>>> import numpy as np
>>> import numpy.linalg as la
>>> np.set_printoptions(precision=2, suppress=True, linewidth=140, legacy="1.25")
>>> W0 = np.array([[-3, -2, -1], [0, 1, 2], [3, 4, 5], [6, 7, 8], [9, 10, 11]])
>>> Uu, sigma, vt = la.svd(W0)
>>> sigma.round(2) + 0
array([22.69,  2.29,  0.  ])
>>> np.argmax(sigma[:-1] / (sigma[1:] + 1e-6)) + 1
2
>>> out = Uu[:, :2] @ np.diag(sigma[:2]) @ vt[:2]
>>> np.round(np.abs(W0 - out).max(), 2)
0.0
>>> out.round(2) + 0
array([[-3., -2., -1.],
       [ 0.,  1.,  2.],
       [ 3.,  4.,  5.],
       [ 6.,  7.,  8.],
       [ 9., 10., 11.]])
>>> round(la.norm(W0 - out) / la.norm(W0), 2)
0.0
>>> la.matrix_rank(out)
2
>>> round(float(la.norm(W0 - out, 2)), 2), round(sigma[2], 2)
(0.0, 0.0)
>>> out = W0[0, 0] * W0[1:] - np.outer(W0[1:, 0], W0[0])
>>> out
array([[  0,  -3,  -6],
       [  0,  -6, -12],
       [  0,  -9, -18],
       [  0, -12, -24]])
>>> la.matrix_rank(out), la.matrix_rank(W0)
(1, 2)
>>> np.flatnonzero(~out.round(6).any(axis=1))
array([], dtype=int64)
>>> arr = np.load("m.npy")
>>> arr
array([[-2., -3., -3., -3.],
       [-3., -2., -3., -3.],
       [-3., -3., -2., -3.],
       [-3., -3., -3., -2.]])
>>> rng = np.random.default_rng(101)
>>> out = arr + rng.integers(-2, 3, (4, 1)) @ rng.integers(-2, 3, (1, 4))
>>> out
array([[ 0., -4., -2., -3.],
       [-7.,  0., -5., -3.],
       [-5., -2., -3., -3.],
       [-1., -4., -2., -2.]])
>>> out - arr
array([[ 2., -1.,  1.,  0.],
       [-4.,  2., -2.,  0.],
       [-2.,  1., -1.,  0.],
       [ 2., -1.,  1.,  0.]])
>>> np.abs(out - arr).sum(axis=1)
array([4., 8., 4., 4.])
>>> np.allclose(arr, arr.T)
True
>>> (arr - arr.T) / 2
array([[0., 0., 0., 0.],
       [0., 0., 0., 0.],
       [0., 0., 0., 0.],
       [0., 0., 0., 0.]])
>>> np.round(np.abs(la.eigvals(arr)).max(), 2)
11.0
